$ python3 -q
>>> import numpy as np
>>> from numpy import linalg as LA
>>> np.set_printoptions(precision=2, suppress=True, linewidth=100, legacy="1.25")
>>> M = np.array([[12, 0, -12, 0],
...     [28, 24, -28, -24],
...     [-6, 0, -18, 0],
...     [-14, -12, -42, -36]])
>>> M
array([[ 12,   0, -12,   0],
       [ 28,  24, -28, -24],
       [ -6,   0, -18,   0],
       [-14, -12, -42, -36]])
>>> np.trace(M)
-18
>>> np.sort(np.abs(LA.eigvals(M)))
array([14.23, 20.23, 28.47, 40.47])
>>> LA.matrix_power(M, 3)
array([[   2160,       0,   -3888,       0],
       [  35280,   17280,  -63504,  -31104],
       [  -1944,       0,   -7560,       0],
       [ -31752,  -15552, -123480,  -60480]])
>>> rng = np.random.default_rng(650555)
>>> z = rng.permutation(4)
>>> out = M[:, z] * rng.choice([-1, 1], 4)
>>> out
array([[  0,  12,  12,   0],
       [-24,  28,  28, -24],
       [  0,  18,  -6,   0],
       [-36,  42, -14,  12]])
>>> U, _, vt = LA.svd(M.T @ out)
>>> np.round(LA.lstsq(M, out)[0], 2) + 0
array([[ 0.,  0.,  1.,  0.],
       [ 0.,  0.,  0., -1.],
       [ 0., -1.,  0.,  0.],
       [ 1.,  0.,  0.,  0.]])
>>> z
array([3, 2, 0, 1])
>>> q = M.astype(float).copy()
>>> for j in range(4):
...     q[:, j] -= q[:, :j] @ (q[:, :j].T @ q[:, j])
...     q[:, j] /= LA.norm(q[:, j])
... 
>>> q
array([[ 0.35, -0.82, -0.18,  0.41],
       [ 0.82,  0.35, -0.41, -0.18],
       [-0.18,  0.41, -0.35,  0.82],
       [-0.41, -0.18, -0.82, -0.35]])
>>> np.round(q.T @ M, 2) + 0
array([[34.06, 24.66, -6.81, -4.93],
       [ 0.  , 10.57,  0.  , -2.11],
       [ 0.  ,  0.  , 54.49, 39.46],
       [ 0.  ,  0.  ,  0.  , 16.91]])
>>> np.round(q.T @ q, 2) + 0
array([[1., 0., 0., 0.],
       [0., 1., 0., 0.],
       [0., 0., 1., 0.],
       [0., 0., 0., 1.]])
>>> P = np.triu(np.array([[3, -1, 1, -1], [3, -2, 1, 1], [-2, -2, 3, -3], [-2, -2, -3, -3]]), 1) + np.eye(4)
>>> out = P @ M @ LA.inv(P)
>>> np.poly(out)
array([     1.,     18.,  -1368., -10368., 331776.])
>>> np.trace(out), np.trace(M)
(-18.0, -18)
>>> out
array([[  -8.,  -20.,   68.,  276.],
       [   8.,   20., -116., -420.],
       [  36.,   72.,    0.,   72.],
       [ -14.,  -26.,   -2.,  -30.]])
>>> z = rng.permutation(4)
>>> z
array([0, 2, 3, 1])
>>> out = M[z][:, z]
>>> round(float(LA.det(out)), 2), round(float(LA.det(M[z])), 2)
(331776.0, 331776.0)
>>> np.diag(out)
array([ 12, -18, -36,  24])
>>> m1 = np.loadtxt("sample9.csv", delimiter=",")
>>> m1
array([[-3., -1., -3., -1., -3., -1.],
       [-4., -3., -4., -3., -4., -3.],
       [ 2.,  1.,  2.,  1.,  2.,  1.],
       [-3., -1., -3., -1., -3., -1.],
       [-4., -3., -4., -3., -4., -3.],
       [ 2.,  1.,  2.,  1.,  2.,  1.]])
>>> z = rng.permutation(6)
>>> z
array([5, 3, 4, 2, 1, 0])
>>> out = m1[z][:, z]
>>> np.trace(out)
-8.0
>>> np.round(np.sort(np.abs(LA.eigvals(out))), 2) + 0
array([0., 0., 0., 0., 0., 8.])
>>> np.diag(out)
array([ 1., -1., -4.,  2., -3., -3.])
>>> np.allclose(out, m1)
False
>>> out = m1 / LA.norm(m1, axis=1, keepdims=True)
>>> C2 = out @ out.T
>>> round(float(np.degrees(np.arccos(np.clip(C2[4, 0], -1, 1)))), 2)
18.43
>>> np.argwhere(np.triu(np.abs(C2) > 0.95, 1))
array([[0, 2],
       [0, 3],
       [0, 5],
       [1, 2],
       [1, 4],
       [1, 5],
       [2, 3],
       [2, 4],
       [2, 5],
       [3, 5],
       [4, 5]])
>>> (C2 - 2 * np.eye(6)).round(6).argmax(axis=1)
array([3, 4, 5, 0, 1, 2])
>>> LA.norm(out, axis=1)
array([1., 1., 1., 1., 1., 1.])
>>> data = np.load("a.npy")
>>> data
array([[ -3.8 ,   2.89,  -1.76,  -9.29],
       [ -1.42,   3.84,  -2.5 ,  -9.5 ],
       [ -2.92,   6.32,  -4.79,   0.28],
       [ -3.57,   6.82,  -7.14,   0.32],
       [ -3.45,   4.09,  -1.73,  -8.89],
       [ -3.28,   2.62,  -3.49, -10.29],
       [ -2.17,   2.99,  -2.64,  -8.6 ],
       [ -6.1 ,   2.78,  -2.14,  -7.38],
       [ -1.91,   6.61,  -4.15,   0.71],
       [  0.46,   7.61,  -5.77,  -0.09],
       [ -3.83,   2.56,  -2.73,  -9.71],
       [ -2.03,   7.15,  -5.34,  -0.28],
       [ -2.68,   3.85,  -2.1 ,  -9.  ],
       [ -3.14,   3.35,  -2.18, -10.44],
       [ -3.1 ,   9.12,  -4.91,  -0.63],
       [ -3.62,   4.37,  -1.93,  -8.51]])
>>> P = data @ LA.solve(data.T @ data, data.T)
>>> np.round(LA.eigvalsh(P), 2) + 0
array([0., 0., 0., 0., 0., 0., 0., 0., 0., 0., 0., 0., 1., 1., 1., 1.])
>>> np.diag(P)
array([0.12, 0.25, 0.17, 0.53, 0.18, 0.32, 0.14, 0.46, 0.17, 0.45, 0.18, 0.16, 0.13, 0.14, 0.41,
       0.18])
>>> np.allclose(P @ P, P)
True
>>> LA.norm(data, axis=0)
array([12.83, 20.91, 15.28, 29.12])
>>> np.round(data[12] @ data[10], 2)
113.24
>>> x = np.array([2, 1, 2, 2])
>>> target = data @ x
>>> LA.lstsq(data, target)[0]
array([2., 1., 2., 2.])
>>> np.round(LA.pinv(data) @ data, 2) + 0
array([[1., 0., 0., 0.],
       [0., 1., 0., 0.],
       [0., 0., 1., 0.],
       [0., 0., 0., 1.]])
>>> target = target + 0.1 * rng.normal(size=16)
>>> target
array([-26.87, -22.88,  -8.56, -14.19, -23.98, -31.54, -23.71, -28.55,  -4.18,  -3.18, -29.99,
        -8.07, -23.81, -28.07,  -8.31, -23.6 ])
>>> c, *_ = LA.lstsq(data, target)
>>> [round(float(LA.norm(LA.solve(data.T @ data + lam * np.eye(4), data.T @ target))), 2) for lam in (0, 1, 10, 100)]
[3.63, 3.5, 2.92, 2.32]
>>> c
array([2.04, 1.02, 2.02, 1.99])
>>> np.round(data.T @ (target - data @ c), 2) + 0
array([0., 0., 0., 0.])
>>> c.round()
array([2., 1., 2., 2.])
>>> np.count_nonzero(data)
64
>>> np.round(LA.norm(data), 2)
41.03
>>> data.shape
(16, 4)
>>> feats = np.load("run4.npy")
>>> feats
array([[-0.42, -0.21,  0.88],
       [ 0.  , -0.97, -0.23],
       [ 0.91, -0.1 ,  0.41]])
>>> out = np.array([[1, 3, 1], [3, 3, 0]])
>>> basis = np.kron(out, feats)
>>> basis
array([[-0.42, -0.21,  0.88, -1.26, -0.64,  2.65, -0.42, -0.21,  0.88],
       [ 0.  , -0.97, -0.23,  0.  , -2.92, -0.7 ,  0.  , -0.97, -0.23],
       [ 0.91, -0.1 ,  0.41,  2.72, -0.29,  1.22,  0.91, -0.1 ,  0.41],
       [-1.26, -0.64,  2.65, -1.26, -0.64,  2.65, -0.  , -0.  ,  0.  ],
       [ 0.  , -2.92, -0.7 ,  0.  , -2.92, -0.7 ,  0.  , -0.  , -0.  ],
       [ 2.72, -0.29,  1.22,  2.72, -0.29,  1.22,  0.  , -0.  ,  0.  ]])
>>> round(LA.norm(basis, 2), 2), round(LA.norm(out, 2) * LA.norm(feats, 2), 2)
(5.2, 5.2)
>>> E = np.array([[1.08, 8.0, 4.94, 4.06, 0.97],
...     [1.12, 8.18, 5.0, 4.03, 0.96],
...     [1.07, 8.03, 5.04, 4.03, 0.94],
...     [1.03, 7.96, 4.97, 4.02, 1.07],
...     [0.9, 8.03, 4.99, 3.98, 1.0],
...     [-1.01, -8.01, 5.96, 2.98, 7.99],
...     [-0.97, -7.96, 5.97, 2.92, 8.05],
...     [-1.01, -8.03, 6.03, 3.09, 7.98],
...     [-1.04, -7.98, 5.95, 3.02, 8.0],
...     [-1.03, -8.02, 6.04, 2.91, 8.03]])
>>> P = E @ LA.solve(E.T @ E, E.T)
>>> P @ E[:, 3]
array([4.06, 4.03, 4.03, 4.02, 3.98, 2.98, 2.92, 3.09, 3.02, 2.91])
>>> np.allclose(P @ P, P)
True
>>> np.diag(P)
array([0.39, 0.37, 0.62, 0.38, 0.88, 0.21, 0.56, 0.6 , 0.41, 0.58])
>>> round(float(np.trace(P)), 2)
5.0
>>> basis = E[[0, 7]].astype(float)
>>> for _ in range(3):
...     z = LA.norm(E[:, None] - basis, axis=-1).argmin(axis=1)
...     basis = np.array([E[z == j].mean(axis=0) for j in range(2)])
... 
>>> z
array([0, 0, 0, 0, 0, 1, 1, 1, 1, 1])
>>> basis[1] - basis[0]
array([ -2.05, -16.04,   1.  ,  -1.04,   7.02])
>>> x = np.array([9, 9, 5, 6, -8])
>>> target = E @ x
>>> c, lr = np.zeros(5), 1 / LA.norm(E, 2) ** 2
>>> for i in range(300):
...     c -= lr * E.T @ (E @ c - target)
...     if i % 50 == 0: print(i, round(LA.norm(E @ c - target), 2))
... 
0 91.02
50 1.74
100 1.73
150 1.73
200 1.73
250 1.72
>>> c
array([ 1.66, 12.31,  2.58,  2.99, -2.69])
>>> x = np.array([2, 2, 2, 2, 2])
>>> target = E @ x
>>> np.round(LA.pinv(E) @ E, 2) + 0
array([[1., 0., 0., 0., 0.],
       [0., 1., 0., 0., 0.],
       [0., 0., 1., 0., 0.],
       [0., 0., 0., 1., 0.],
       [0., 0., 0., 0., 1.]])
>>> LA.lstsq(E, target)[0]
array([2., 2., 2., 2., 2.])
>>> target = target + 0.1 * rng.normal(size=10)
>>> target
array([38.11, 38.5 , 38.23, 38.1 , 37.73, 15.73, 16.19, 16.3 , 15.87, 15.86])
>>> c, *_ = LA.lstsq(E, target)
>>> [round(float(LA.norm(LA.solve(E.T @ E + lam * np.eye(5), E.T @ target))), 2) for lam in (0, 1, 10, 100)]
[4.64, 4.02, 3.95, 3.38]
>>> c
array([2.43, 1.87, 2.04, 2.13, 1.85])
>>> np.round(E.T @ (target - E @ c), 2) + 0
array([0., 0., 0., 0., 0.])
>>> cen = (E - E.mean(axis=0)) / E.std(axis=0)
>>> cen.std(axis=0)
array([1., 1., 1., 1., 1.])
>>> c = LA.lstsq(np.delete(cen, 1, axis=1), cen[:, 1])[0]
>>> c
array([ 0.04, -0.05, -0.06, -0.97])
>>> arr = np.eye(5, dtype=int)[rng.permutation(5)] * np.array([6, -8, 6, -1, -1])
>>> arr
array([[ 0, -8,  0,  0,  0],
       [ 6,  0,  0,  0,  0],
       [ 0,  0,  0,  0, -1],
       [ 0,  0,  6,  0,  0],
       [ 0,  0,  0, -1,  0]])
>>> round(float(LA.det(2 * arr)), 2), np.round(LA.det(arr), 2)
(9216.0, 288.0)
>>> np.round(np.poly(arr), 2) + 0
array([   1.,    0.,   48.,   -6.,    0., -288.])
>>> np.kron(np.eye(2, dtype=int), arr)
array([[ 0, -8,  0,  0,  0,  0,  0,  0,  0,  0],
       [ 6,  0,  0,  0,  0,  0,  0,  0,  0,  0],
       [ 0,  0,  0,  0, -1,  0,  0,  0,  0,  0],
       [ 0,  0,  6,  0,  0,  0,  0,  0,  0,  0],
       [ 0,  0,  0, -1,  0,  0,  0,  0,  0,  0],
       [ 0,  0,  0,  0,  0,  0, -8,  0,  0,  0],
       [ 0,  0,  0,  0,  0,  6,  0,  0,  0,  0],
       [ 0,  0,  0,  0,  0,  0,  0,  0,  0, -1],
       [ 0,  0,  0,  0,  0,  0,  0,  6,  0,  0],
       [ 0,  0,  0,  0,  0,  0,  0,  0, -1,  0]])
>>> np.round(LA.det(arr[::-1]), 2)
288.0
>>> out = np.array([[-2, -2], [-1, -3], [1, -3], [0, -3], [0, -1]])
>>> np.einsum("ik,kj->ij", arr, out)
array([[  8,  24],
       [-12, -12],
       [  0,   1],
       [  6, -18],
       [  0,   3]])
>>> u = np.array([-1, 1, 0, 1, 1])
>>> out = arr + np.outer(u, np.eye(5)[2])
>>> LA.matrix_rank(LA.inv(out) - LA.inv(arr), tol=1e-8)
1
>>> X = np.array([[2, 3, 4],
...     [5, 6, 7],
...     [8, 9, 10],
...     [11, 12, 13],
...     [14, 15, 16],
...     [17, 18, 19]])
>>> # looks like rank 2
>>> def softmax(z):
...     e = np.exp(z - z.max(axis=-1, keepdims=True))
...     return e / e.sum(axis=-1, keepdims=True)
... 
>>> softmax(X).sum(axis=1)
array([1., 1., 1., 1., 1., 1.])
>>> softmax(X[1])
array([0.09, 0.24, 0.67])
>>> att = X @ X.T / np.sqrt(3)
>>> softmax(att).round(6).argmax(axis=1)
array([5, 5, 5, 5, 5, 5])
>>> theta = np.radians(36)
>>> R = np.eye(3)
>>> R[1, 1] = R[0, 0] = np.cos(theta)
>>> R[1, 0], R[0, 1] = -np.sin(theta), np.sin(theta)
>>> R
array([[ 0.81,  0.59,  0.  ],
       [-0.59,  0.81,  0.  ],
       [ 0.  ,  0.  ,  1.  ]])
>>> out = X @ R.T
>>> out
array([[ 3.38,  1.25,  4.  ],
       [ 7.57,  1.92,  7.  ],
       [11.76,  2.58, 10.  ],
       [15.95,  3.24, 13.  ],
       [20.14,  3.91, 16.  ],
       [24.33,  4.57, 19.  ]])
>>> np.allclose(LA.norm(X, axis=1), LA.norm(out, axis=1))
True
>>> np.round(LA.svd(X, compute_uv=False), 2) + 0, np.round(LA.svd(out, compute_uv=False), 2) + 0
(array([49.67,  1.52,  0.  ]), array([49.67,  1.52,  0.  ]))
>>> np.abs(out - X).max(axis=0)
array([ 7.33, 13.43,  0.  ])
>>> np.allclose(X @ X.T, out @ out.T)
True
>>> x = np.array([-1, -1, -2])
>>> out @ x
array([-12.63, -23.49, -34.34, -45.2 , -56.05, -66.9 ])
>>> (out @ x).argmax()
0
>>> out @ np.ones(3)
array([ 8.63, 16.49, 24.34, 32.2 , 40.05, 47.9 ])
>>> out @ (2 * x)
array([ -25.27,  -46.97,  -68.68,  -90.39, -112.1 , -133.81])
